$ python -q
>>> import numpy as np
>>> np.set_printoptions(precision=1, suppress=True, linewidth=200)
>>> rd = lambda a: np.round(a, 1) + 0
>>> J = np.load("test4.npy")
>>> print(J)
[[-1.9  1.   0.   1.   2.   0.   1.   3.  -3. ]
 [-2.   2.1  2.   2.   0.   1.   1.   3.  -2. ]
 [ 1.   2.   1.1  2.   0.   0.  -3.  -1.  -1. ]
 [ 0.   3.  -1.  -1.9  0.  -3.   3.  -3.  -3. ]
 [ 0.   0.   1.   1.  -0.9  3.  -2.   2.   2. ]
 [ 2.   0.  -2.   2.   2.  -1.9 -2.  -3.  -1. ]
 [ 0.   3.   2.   1.   0.   0.   3.1  1.   2. ]
 [ 2.   3.  -3.  -2.   3.   0.  -1.  -0.9  0. ]
 [-2.   1.   0.   1.   2.   0.   1.   3.  -2.9]]
>>> r0, r1 = J[1], J[3]
>>> print(rd(r0 @ r0))
31.4
>>> p = (r0 @ r1) / (r0 @ r0) * r0
>>> print(rd(np.linalg.norm(r0 + r1) ** 2 + np.linalg.norm(r0 - r1) ** 2))
162.0
>>> print(rd(p))
[ 0.2 -0.2 -0.2 -0.2  0.  -0.1 -0.1 -0.2  0.2]
>>> print(np.linalg.matrix_rank(np.outer(r0, r1)))
1
>>> print(rd(np.outer(r0, r1)))
[[ 0.  -6.   2.   3.8  0.   6.  -6.   6.   6. ]
 [ 0.   6.3 -2.1 -4.   0.  -6.3  6.3 -6.3 -6.3]
 [ 0.   6.  -2.  -3.8  0.  -6.   6.  -6.  -6. ]
 [ 0.   6.  -2.  -3.8  0.  -6.   6.  -6.  -6. ]
 [ 0.   0.   0.   0.   0.   0.   0.   0.   0. ]
 [ 0.   3.  -1.  -1.9  0.  -3.   3.  -3.  -3. ]
 [ 0.   3.  -1.  -1.9  0.  -3.   3.  -3.  -3. ]
 [ 0.   9.  -3.  -5.7  0.  -9.   9.  -9.  -9. ]
 [ 0.  -6.   2.   3.8  0.   6.  -6.   6.   6. ]]
>>> print(rd(r1 - p))
[-0.2  3.2 -0.8 -1.7  0.  -2.9  3.1 -2.8 -3.2]
>>> print(rd(np.sort(np.abs(np.linalg.eigvals(J)))))
[0.1 0.1 2.4 2.9 2.9 3.9 3.9 4.8 8.2]
>>> print((J + J.T) / 2)
[[-1.9 -0.5  0.5  0.5  1.   1.   0.5  2.5 -2.5]
 [-0.5  2.1  2.   2.5  0.   0.5  2.   3.  -0.5]
 [ 0.5  2.   1.1  0.5  0.5 -1.  -0.5 -2.  -0.5]
 [ 0.5  2.5  0.5 -1.9  0.5 -0.5  2.  -2.5 -1. ]
 [ 1.   0.   0.5  0.5 -0.9  2.5 -1.   2.5  2. ]
 [ 1.   0.5 -1.  -0.5  2.5 -1.9 -1.  -1.5 -0.5]
 [ 0.5  2.  -0.5  2.  -1.  -1.   3.1  0.   1.5]
 [ 2.5  3.  -2.  -2.5  2.5 -1.5  0.  -0.9  1.5]
 [-2.5 -0.5 -0.5 -1.   2.  -0.5  1.5  1.5 -2.9]]
>>> print(rd(np.linalg.det(J)))
89.3
>>> assert J == J.T
Traceback (most recent call last):
  File "<python-input-16>", line 1, in <module>
    assert J == J.T
           ^^^^^^^^
ValueError: The truth value of an array with more than one element is ambiguous. Use a.any() or a.all()
>>> m1 = np.array([[1, -1, 1, -1, 1, -1, 1, -1],
...     [1, -1, 1, -1, -1, 1, -1, 1],
...     [1, 1, 1, 1, 1, 1, 1, 1],
...     [1, -1, -1, 1, 1, -1, -1, 1],
...     [1, 1, 1, 1, -1, -1, -1, -1],
...     [1, 1, -1, -1, -1, -1, 1, 1],
...     [1, 1, -1, -1, 1, 1, -1, -1]])
>>> def softmax(z):
...     e = np.exp(z - z.max(axis=-1, keepdims=True))
...     return e / e.sum(axis=-1, keepdims=True)
... 
>>> print(rd(softmax(m1[6] + 5)))
[0.2 0.2 0.  0.  0.2 0.2 0.  0. ]
>>> print(rd(softmax(10 * m1[6])))
[0.2 0.2 0.  0.  0.2 0.2 0.  0. ]
>>> print(rd(softmax(m1).sum(axis=1)))
[1. 1. 1. 1. 1. 1. 1.]
>>> print(rd(softmax(m1[6])))
[0.2 0.2 0.  0.  0.2 0.2 0.  0. ]
>>> S = m1 @ m1.T / np.sqrt(8)
>>> print(rd(softmax(S)))
[[0.7 0.  0.  0.  0.  0.  0. ]
 [0.  0.7 0.  0.  0.  0.  0. ]
 [0.  0.  0.7 0.  0.  0.  0. ]
 [0.  0.  0.  0.7 0.  0.  0. ]
 [0.  0.  0.  0.  0.7 0.  0. ]
 [0.  0.  0.  0.  0.  0.7 0. ]
 [0.  0.  0.  0.  0.  0.  0.7]]
>>> print(rd(softmax(S + np.triu(np.full(S.shape, -np.inf), 1))))
[[1.  0.  0.  0.  0.  0.  0. ]
 [0.1 0.9 0.  0.  0.  0.  0. ]
 [0.1 0.1 0.9 0.  0.  0.  0. ]
 [0.1 0.1 0.1 0.8 0.  0.  0. ]
 [0.  0.  0.  0.  0.8 0.  0. ]
 [0.  0.  0.  0.  0.  0.8 0. ]
 [0.  0.  0.  0.  0.  0.  0.7]]
>>> W = np.array([[0, 2], [2, 1], [0, 3], [3, 3], [2, 1], [2, 3], [0, 1], [0, 1]])
>>> coef = np.array([2, 1])
>>> hid = np.maximum(m1 @ W + coef, 0)
>>> print(hid)
[[ 0  0]
 [ 0  4]
 [11 16]
 [ 3  0]
 [ 3  4]
 [ 0  0]
 [ 5  0]]
>>> cent = np.array([[-6, 4], [-5, -1]])
>>> print(hid @ cent)
[[   0    0]
 [ -20   -4]
 [-146   28]
 [ -18   12]
 [ -38    8]
 [   0    0]
 [ -30   20]]
>>> Uu, s, vt = np.linalg.svd(m1, full_matrices=False)
>>> print(rd(s / s[0]))
[1. 1. 1. 1. 1. 1. 1.]
>>> print(Uu.shape, s.shape, vt.shape)
(7, 7) (7,) (7, 8)
>>> print(rd(vt @ vt.T))
[[1. 0. 0. 0. 0. 0. 0.]
 [0. 1. 0. 0. 0. 0. 0.]
 [0. 0. 1. 0. 0. 0. 0.]
 [0. 0. 0. 1. 0. 0. 0.]
 [0. 0. 0. 0. 1. 0. 0.]
 [0. 0. 0. 0. 0. 1. 0.]
 [0. 0. 0. 0. 0. 0. 1.]]
>>> print(rd(np.sqrt((s ** 2).sum())), rd(np.linalg.norm(m1)))
7.5 7.5
>>> print(rd(Uu.T @ Uu))
[[1. 0. 0. 0. 0. 0. 0.]
 [0. 1. 0. 0. 0. 0. 0.]
 [0. 0. 1. 0. 0. 0. 0.]
 [0. 0. 0. 1. 0. 0. 0.]
 [0. 0. 0. 0. 1. 0. 0.]
 [0. 0. 0. 0. 0. 1. 0.]
 [0. 0. 0. 0. 0. 0. 1.]]
>>> print(rd(np.linalg.norm(m1, "nuc")))
19.8
>>> print(rd(np.linalg.norm(m1[6] - m1[4])))
4.0
>>> print(rd(np.linalg.norm(m1[6], 1)), rd(np.linalg.norm(m1[6], np.inf)))
8.0 1.0
>>> print(rd(np.linalg.norm(m1, axis=0)))
[2.6 2.6 2.6 2.6 2.6 2.6 2.6 2.6]
>>> A2 = np.array([[-5, 2, 2, 5, 0, 1, 2],
...     [-5, -2, -4, 2, -5, -4, 5],
...     [3, -5, -1, -4, -5, 5, 5],
...     [3, -5, 0, -1, 4, -1, -2],
...     [-5, 0, -4, 0, -2, -3, -4],
...     [4, -2, -2, -2, 5, 0, -2],
...     [-2, -1, -2, -5, -1, 0, 4]])
>>> W0 = np.tril(A2)
>>> print(W0)
[[-5  0  0  0  0  0  0]
 [-5 -2  0  0  0  0  0]
 [ 3 -5 -1  0  0  0  0]
 [ 3 -5  0 -1  0  0  0]
 [-5  0 -4  0 -2  0  0]
 [ 4 -2 -2 -2  5  0  0]
 [-2 -1 -2 -5 -1  0  4]]
>>> # triangular
>>> Uu, s, vt = np.linalg.svd(W0, full_matrices=False)
>>> print(rd(Uu.T @ Uu))
[[1. 0. 0. 0. 0. 0. 0.]
 [0. 1. 0. 0. 0. 0. 0.]
 [0. 0. 1. 0. 0. 0. 0.]
 [0. 0. 0. 1. 0. 0. 0.]
 [0. 0. 0. 0. 1. 0. 0.]
 [0. 0. 0. 0. 0. 1. 0.]
 [0. 0. 0. 0. 0. 0. 1.]]
>>> print(rd(Uu.T @ W0 @ vt.T))
[[11.6  0.   0.   0.   0.   0.   0. ]
 [ 0.   8.4  0.   0.   0.   0.   0. ]
 [ 0.   0.   5.8  0.   0.   0.   0. ]
 [ 0.   0.   0.   4.5  0.   0.   0. ]
 [ 0.   0.   0.   0.   3.6  0.   0. ]
 [ 0.   0.   0.   0.   0.   0.5  0. ]
 [ 0.   0.   0.   0.   0.   0.   0. ]]
>>> print(Uu.shape, s.shape, vt.shape)
(7, 7) (7,) (7, 7)
>>> print((s > 1e-8).sum())
6
>>> print(rd(np.abs(vt[0])))
[0.9 0.3 0.1 0.  0.3 0.  0.1]
>>> print(rd(s))
[11.6  8.4  5.8  4.5  3.6  0.5  0. ]
>>> vec = np.array([0, -1, -1, 1, 2, 3, 0, -3, 0])
>>> h = np.maximum(J @ vec, 0)
>>> print(np.flatnonzero(h > 1e-9))
[2 4 5 7]
>>> print(rd(np.maximum(J @ vec, 0) - np.maximum(-J @ vec, 0)))
[-5.  -8.1  1.9 -3.9  1.2 11.3 -7.   6.7 -5. ]
>>> print(rd(J.T @ h))
[ 37.9  23.9 -39.4  14.2  41.6 -17.9 -37.4 -39.4 -10.8]
>>> rng = np.random.default_rng(46577)
>>> A2 = W0 + rng.integers(-2, 3, (7, 6)) @ rng.integers(-2, 3, (6, 7))
>>> print(A2)
[[ -9   0  -5  -4   3  -4  -6]
 [  3  -2   0  12 -11   4   5]
 [ 13  -1  -3  11  -5   4   8]
 [ -1  -9   8   3  -1 -12  -9]
 [-11   3  -3  -4  -2   1   2]
 [ 14 -13  -4   8  -5   0  -4]
 [ -6  -1   1   0 -11  -1   7]]
>>> print(np.linalg.matrix_rank(A2 - W0, tol=1e-8))
6
>>> print(A2 - W0)
[[ -4   0  -5  -4   3  -4  -6]
 [  8   0   0  12 -11   4   5]
 [ 10   4  -2  11  -5   4   8]
 [ -4  -4   8   4  -1 -12  -9]
 [ -6   3   1  -4   0   1   2]
 [ 10 -11  -2  10 -10   0  -4]
 [ -4   0   3   5 -10  -1   3]]
>>> print(rd(np.linalg.svd(A2 - W0, compute_uv=False)))
[32.6 21.6 14.   8.9  6.   1.3  0. ]
>>> T = np.stack([A2, 2 * A2, A2[::-1]])
>>> print(T.shape)
(3, 7, 7)
>>> print((T @ A2.T).shape)
(3, 7, 7)
>>> print(np.linalg.matrix_rank(T))
[7 7 7]
>>> data = np.loadtxt("w.csv", delimiter=",")
>>> print(data)
[[-0.8  2.  -1.9 -3.   2.   1.2 -1.1  1. ]
 [-0.9  2.  -2.  -3.   2.1  0.9 -1.1  1.1]
 [-1.1  2.1 -2.1 -3.   1.9  1.  -1.   1.1]
 [-0.8  2.  -1.8 -2.9  1.9  0.9 -1.   1. ]
 [-0.9  2.1 -2.  -3.   2.   1.  -0.9  1. ]
 [-1.1  2.  -2.1 -3.1  2.   1.  -0.9  0.9]
 [-1.1  2.  -2.1 -2.9  2.   0.9 -1.1  1.1]
 [-0.9  2.2 -2.1 -3.   1.9  1.  -1.   0.9]
 [-0.9  2.  -1.8 -2.9  2.1  0.9 -1.2  1.2]
 [-1.   1.9 -1.9 -3.   1.8  0.9 -1.   1. ]
 [-1.   2.1 -1.9 -3.   2.2  1.  -1.   1. ]
 [-1.1  2.  -2.  -2.9  2.   1.  -1.1  1.1]
 [-1.   1.9 -1.9 -3.1  2.   1.1 -1.   1.1]
 [-1.   2.  -1.9 -2.9  1.9  1.1 -0.8  1. ]
 [-1.1  2.2 -2.1 -2.9  1.9  1.  -1.1  1.1]
 [-1.   2.1 -2.  -3.   2.2  1.  -0.9  1. ]
 [-1.   1.9 -2.  -3.   2.   1.2 -1.1  1. ]
 [-0.9  2.  -1.9 -3.2  2.   0.9 -1.   1. ]
 [-0.1  2.   1.9  1.1 -2.  -3.1  2.7  0.1]
 [ 0.   1.9  2.   0.9 -2.  -3.2  2.9  0. ]
 [-0.1  2.1  2.1  1.1 -2.1 -3.   3.1  0.1]
 [-0.1  2.2  1.8  1.1 -1.9 -3.1  2.9  0. ]
 [ 0.1  2.   2.1  1.1 -2.  -3.   2.9 -0.1]
 [-0.1  1.8  2.1  1.1 -2.1 -3.   3.1 -0.1]
 [ 0.1  2.2  2.   1.  -2.  -2.8  2.9  0.1]
 [-0.1  2.   2.   1.1 -2.  -2.9  2.9 -0.2]
 [ 0.1  2.   1.8  1.1 -2.  -3.   3.  -0.1]
 [-0.1  2.   2.1  1.2 -2.  -3.   2.9 -0.1]
 [ 0.   2.   2.   1.  -2.  -3.   3.   0. ]
 [ 0.   2.   1.9  1.2 -2.  -3.   3.  -0.1]
 [ 0.1  1.9  2.   1.  -2.1 -3.   3.   0.1]
 [ 0.2  2.   2.1  0.9 -2.  -2.9  3.  -0.1]
 [ 0.   1.9  2.1  1.1 -1.9 -3.1  2.9  0. ]
 [ 0.2  1.9  2.1  0.9 -2.1 -2.9  3.1  0.1]
 [ 0.1  2.   1.9  1.  -2.1 -3.   3.1 -0.1]
 [ 0.1  1.9  2.   1.  -2.  -3.   3.  -0.1]]
>>> print(np.linalg.cond(data) > 100)
False
>>> print(rd(np.linalg.norm(data, 2) / np.linalg.norm(data)))
0.9
>>> print([round(float(x), 1) for x in np.linalg.svd(data, compute_uv=False)[:3]])
[27.3, 16.2, 0.8]
>>> print(rd(np.abs(np.linalg.svd(data)[2][-1])))
[0.2 0.2 0.3 0.3 0.4 0.  0.5 0.5]
>>> print(np.argsort(-np.linalg.norm(data, axis=0).round(6), kind="stable")[:3])
[3 5 6]
